>>> import numpy as np
>>> from numpy import linalg as LA
>>> np.set_printoptions(precision=2, suppress=True, linewidth=200, floatmode="fixed")
>>> mat = np.loadtxt("test14.csv", delimiter=",")
>>> print(mat)
[[0.23 0.08 0.69]
 [0.29 0.29 0.43]
 [0.50 0.25 0.25]]
>>> Q = mat.astype(float).copy()
>>> for j in range(3):
...     Q[:, j] -= Q[:, :j] @ (Q[:, :j].T @ Q[:, j])
...     Q[:, j] /= LA.norm(Q[:, j])
... 
>>> print(Q)
[[ 0.37 -0.42  0.83]
 [ 0.46  0.86  0.22]
 [ 0.81 -0.30 -0.51]]
>>> print(np.round(Q.T @ Q, 2) + 0)
[[1.00 0.00 0.00]
 [0.00 1.00 0.00]
 [0.00 0.00 1.00]]
>>> f = np.array([0, 3, 5])
>>> B = mat + np.outer(f, np.eye(3)[0])
>>> print(LA.matrix_rank(B - mat))
1
>>> print(B)
[[0.23 0.08 0.69]
 [3.29 0.29 0.43]
 [5.50 0.25 0.25]]
>>> print(LA.matrix_rank(LA.inv(B) - LA.inv(mat), tol=1e-8))
1
>>> print(LA.eigvals(B))
[ 2.37 -1.70  0.10]
>>> print(round(LA.det(B.T), 2))
-0.41
>>> print(np.kron(np.eye(2, dtype=int), B))
[[0.23 0.08 0.69 0.00 0.00 0.00]
 [3.29 0.29 0.43 0.00 0.00 0.00]
 [5.50 0.25 0.25 0.00 0.00 0.00]
 [0.00 0.00 0.00 0.23 0.08 0.69]
 [0.00 0.00 0.00 3.29 0.29 0.43]
 [0.00 0.00 0.00 5.50 0.25 0.25]]
>>> print(round(LA.det(2 * B), 2), round(LA.det(B), 2))
-3.27 -0.41
>>> print(round(np.einsum("ii->", B), 2))
0.77
>>> print(round(np.einsum("ij,ji->", B, B), 2))
8.53
>>> X = np.load("dump.npy")
>>> print(X)
[[ 2.04  3.04  1.00]
 [-2.67 -4.09 -1.40]
 [-1.91 -2.86 -0.96]
 [-2.05 -2.95 -0.86]
 [-1.60 -2.33 -0.79]
 [-2.02 -3.08 -1.09]
 [-1.10 -1.72 -0.56]
 [ 3.68  5.72  1.87]
 [-3.97 -5.79 -1.95]
 [-2.25 -3.36 -1.11]
 [-2.44 -3.68 -1.17]
 [-1.67 -2.48 -0.78]
 [-1.75 -2.62 -0.93]
 [-2.11 -3.14 -1.06]
 [ 1.64  2.45  0.88]
 [-0.35 -0.52 -0.22]
 [ 0.49  0.62  0.12]]
>>> B = np.array([[-2, 2], [-1, 2], [-2, -2]])
>>> print(LA.matrix_rank(np.vstack([X, B.T])))
3
>>> print(np.einsum("ij->j", X))
[-18.04 -26.79  -9.01]
>>> print(np.vstack([X, B.T]).shape)
(19, 3)
>>> print(np.count_nonzero(mat))
9
>>> print(mat.sum(axis=0))
[1.02 0.61 1.37]
>>> print(LA.matrix_rank(mat))
3
>>> print(np.round(LA.norm(mat), 2))
1.12
>>> print(np.unravel_index(np.abs(mat).argmax(), mat.shape))
(np.int64(0), np.int64(2))
>>> print(np.diff(mat, axis=0))
[[ 0.05  0.21 -0.26]
 [ 0.21 -0.04 -0.18]]
>>> print(mat.sum(axis=1))
[1.00 1.00 1.00]
>>> hat = X @ LA.solve(X.T @ X, X.T)
>>> print(np.allclose(hat @ hat, hat))
True
>>> print(np.diag(hat))
[0.06 0.17 0.05 0.42 0.09 0.15 0.07 0.61 0.47 0.06 0.15 0.08 0.12 0.07 0.14 0.06 0.22]
>>> Q, _ = LA.qr(np.array([[0.7, -0.2, 1.4, -1.6, 0.8, 0.9, 1.2],
...     [0.0, -1.3, 0.0, 0.8, 0.5, 2.3, -0.1],
...     [0.6, 1.8, -0.3, 0.0, -2.2, 1.0, -1.8],
...     [-0.5, 0.1, 1.0, -0.3, -0.6, 1.2, 1.4],
...     [0.3, -0.7, 0.6, -0.1, -0.1, 0.7, -0.4],
...     [0.8, -0.3, -0.5, -0.8, 1.0, 0.0, 1.1],
...     [1.3, -2.3, 1.2, -0.2, 2.0, 0.4, -1.9]]))
>>> F = -2 * Q
>>> print(F)
[[ 0.75 -0.20 -1.22 -0.84 -0.21  0.70  0.81]
 [ 0.00  0.87  0.39  0.62  0.62  1.49  0.32]
 [ 0.64 -1.49 -0.06  1.06  0.31  0.35 -0.17]
 [-0.53  0.17 -1.22  0.02  0.63  0.23 -1.32]
 [ 0.32  0.32 -0.34  0.25  1.45 -0.97  0.76]
 [ 0.85 -0.19  0.84 -1.15  0.78  0.21 -0.75]
 [ 1.39  0.91 -0.22  0.63 -0.60 -0.36 -0.58]]
>>> B = F / LA.norm(F, axis=1, keepdims=True)
>>> gram = B @ B.T
>>> print(gram[0].round(2) + 0)
[1.00 0.00 0.00 0.00 0.00 0.00 0.00]
>>> print(np.argwhere(np.triu(np.abs(gram) > 0.95, 1)))
[]
>>> print((np.abs(gram) > 0.9).astype(int))
[[1 0 0 0 0 0 0]
 [0 1 0 0 0 0 0]
 [0 0 1 0 0 0 0]
 [0 0 0 1 0 0 0]
 [0 0 0 0 1 0 0]
 [0 0 0 0 0 1 0]
 [0 0 0 0 0 0 1]]
>>> print((F - F.T) / 2)
[[ 0.00 -0.10 -0.93 -0.16 -0.27 -0.07 -0.29]
 [ 0.10  0.00  0.94  0.22  0.15  0.84 -0.29]
 [ 0.93 -0.94  0.00  1.14  0.33 -0.24  0.02]
 [ 0.16 -0.22 -1.14  0.00  0.19  0.69 -0.97]
 [ 0.27 -0.15 -0.33 -0.19  0.00 -0.87  0.68]
 [ 0.07 -0.84  0.24 -0.69  0.87  0.00 -0.20]
 [ 0.29  0.29 -0.02  0.97 -0.68  0.20  0.00]]
>>> print(np.allclose(F @ F.T, F.T @ F))
True
>>> print(round(float(np.abs(LA.eigvals(F)).max()), 2))
2.0
>>> print(np.allclose(F, F.T))
False
>>> print(np.round(np.trace(F), 2))
2.66
>>> print(mat.sum(axis=1))
[1.00 1.00 1.00]
>>> print(np.sort(np.abs(LA.eigvals(mat)))[::-1])
[1.00 0.36 0.13]
>>> p = np.eye(3)[1]
>>> for _ in range(4):
...     p = p @ mat
...     print(p.round(2))
... 
[0.29 0.29 0.43]
[0.36 0.21 0.43]
[0.36 0.19 0.45]
[0.36 0.20 0.44]
>>> rng = np.random.default_rng(477)
>>> idx = rng.permutation(7)
>>> print(idx)
[2 6 4 5 3 1 0]
>>> B = F[idx][:, idx]
>>> print(np.diag(B))
[-0.06 -0.58  1.45  0.21  0.02  0.87  0.75]
>>> Q, evecs = LA.qr(F[:, :2])[0], LA.qr(F[:, 2:])[0]
>>> sigma = LA.svd(Q.T @ evecs, compute_uv=False)
>>> print(sigma.round(2) + 0)
[0.00 0.00]
>>> arr = np.vander(np.arange(8) - 2, 4, increasing=True)
>>> print(arr)
[[  1  -2   4  -8]
 [  1  -1   1  -1]
 [  1   0   0   0]
 [  1   1   1   1]
 [  1   2   4   8]
 [  1   3   9  27]
 [  1   4  16  64]
 [  1   5  25 125]]
>>> # column 3 is much longer than the rest
>>> D = LA.norm(X[:, None] - X[None], axis=-1)
>>> print(D.mean(axis=1).argmax())
7
>>> print(LA.matrix_rank(D ** 2))
5
>>> print(D[:5, :5])
[[0.00 8.88 7.37 7.49 6.73]
 [8.88 0.00 1.51 1.41 2.15]
 [7.37 1.51 0.00 0.19 0.64]
 [7.49 1.41 0.19 0.00 0.77]
 [6.73 2.15 0.64 0.77 0.00]]
>>> print(np.unravel_index(D.round(6).argmax(), D.shape))
(np.int64(7), np.int64(8))
>>> print(D[12])
[ 7.08  1.80  0.29  0.45  0.36  0.56  1.17 10.34  4.00  0.91  1.29  0.22  0.00  0.65  6.36  2.62  4.08]
>>> print(D.shape)
(17, 17)
>>> print(D[12].round(6).argsort(kind="stable")[:4])
[12 11  2  4]
>>> print(LA.norm(X - X.mean(axis=0), axis=1))
[5.77 3.11 1.60 1.72 0.96 1.87 0.15 9.03 5.31 2.22 2.60 1.12 1.31 1.96 5.05 1.31 2.77]
>>> Q, evecs = LA.qr(arr[:, :2])[0], LA.qr(arr[:, 2:])[0]
>>> sigma = LA.svd(Q.T @ evecs, compute_uv=False)
>>> print(np.degrees(np.arccos(sigma.clip(0, 1))))
[24.20 44.51]
>>> print(round(LA.norm(Q @ Q.T - evecs @ evecs.T, 2), 2))
0.7
>>> B = np.c_[arr[:, :2] @ np.array([[2, -2], [2, 0]]), np.array([-2, -2, 0, 3, 0, -3, 3, -1])]
>>> print(B)
[[-2 -2 -2]
 [ 0 -2 -2]
 [ 2 -2  0]
 [ 4 -2  3]
 [ 6 -2  0]
 [ 8 -2 -3]
 [10 -2  3]
 [12 -2 -1]]
>>> print(np.round(LA.norm(B - arr @ LA.lstsq(arr, B)[0], axis=0), 2) + 0)
[0.00 0.00 5.34]
>>> print(LA.norm(LA.qr(arr)[0].T @ B, axis=0) ** 2 / ((B ** 2).sum(axis=0) + 1e-12))
[1.00 1.00 0.21]
>>> print(np.round(LA.lstsq(arr, B[:, 0])[0], 2) + 0)
[2.00 2.00 0.00 0.00]
>>> M = np.array([[-12.0, -7.0, 0.0, 7.0],
...     [-3.0, 2.0, 3.0, 0.0],
...     [-11.0, -7.0, -1.0, 7.0],
...     [-17.0, -7.0, 3.0, 9.0]])
>>> print(np.kron(np.eye(2, dtype=int), M))
[[-12.00  -7.00   0.00   7.00  -0.00  -0.00   0.00   0.00]
 [ -3.00   2.00   3.00   0.00  -0.00   0.00   0.00   0.00]
 [-11.00  -7.00  -1.00   7.00  -0.00  -0.00  -0.00   0.00]
 [-17.00  -7.00   3.00   9.00  -0.00  -0.00   0.00   0.00]
 [ -0.00  -0.00   0.00   0.00 -12.00  -7.00   0.00   7.00]
 [ -0.00   0.00   0.00   0.00  -3.00   2.00   3.00   0.00]
 [ -0.00  -0.00  -0.00   0.00 -11.00  -7.00  -1.00   7.00]
 [ -0.00  -0.00   0.00   0.00 -17.00  -7.00   3.00   9.00]]
>>> print(np.einsum("ij,ji->", M, M))
34.0
>>> print(round(LA.det(2 * M), 2), round(float(LA.det(M)), 2))
320.0 20.0
